% python3 -q
>>> import numpy as np
>>> np.set_printoptions(suppress=True, linewidth=160)
>>> def rnd(a):
...     return np.round(a, 2) + 0
... 
>>> F = np.load("a.npy")
>>> print(F)
[[0 2 1]
 [0 0 2]
 [0 0 0]]
>>> # rows and columns are dependent
>>> U, sig, VT = np.linalg.svd(F)
>>> print(np.argmax(sig[:-1] / (sig[1:] + 1e-6)) + 1)
2
>>> print(rnd(sig))
[2.56 1.56 0.  ]
>>> out = U[:, :2] @ np.diag(sig[:2]) @ VT[:2]
>>> print(np.linalg.matrix_rank(F, rtol=0.05))
2
>>> try:
...     np.linalg.inv(F)
... except np.linalg.LinAlgError as e:
...     print("failed:", e)
... 
failed: Singular matrix
>>> print(np.allclose(F[:-1].T @ np.linalg.lstsq(F[:-1].T, F[-1])[0], F[-1]))
True
>>> print(np.unique(F.round(6), axis=0).shape)
(3, 3)
>>> print(rnd(F @ np.linalg.pinv(F) @ F))
[[0. 2. 1.]
 [0. 0. 2.]
 [0. 0. 0.]]
>>> W0 = np.array([[3, 3, 3], [3, 6, 6], [3, 6, 9]])
>>> # equal to its transpose
>>> q, V = np.linalg.qr(W0[:, :1])[0], np.linalg.qr(W0[:, 1:])[0]
>>> sig = np.linalg.svd(q.T @ V, compute_uv=False)
>>> print((sig > 0.9).sum())
1
>>> print(rnd(sig))
[0.97]
>>> print(rnd(np.linalg.norm(q @ q.T - V @ V.T, 2)))
1.0
>>> print(rnd(np.degrees(np.arccos(sig.clip(0, 1)))))
[14.96]
>>> r0 = np.array([4, 1, 3])
>>> out = W0 + np.outer(r0, np.eye(3)[0])
>>> print(np.linalg.matrix_rank(np.linalg.inv(out) - np.linalg.inv(W0), tol=1e-8))
1
>>> rk = np.linalg.matrix_rank(F)
>>> print(rk)
2
>>> null = np.linalg.svd(F)[2][rk:].T
>>> print([int(np.linalg.matrix_rank(np.delete(F, i, axis=0))) for i in range(3)])
[1, 1, 2]
>>> print(null[:, 0] / null[np.abs(null[:, 0]).round(6).argmax(), 0])
[ 1. -0. -0.]
>>> print([int(np.linalg.matrix_rank(F[:i])) for i in range(1, len(F) + 1)])
[1, 2, 2]
>>> print(np.allclose(F @ null, 0))
True
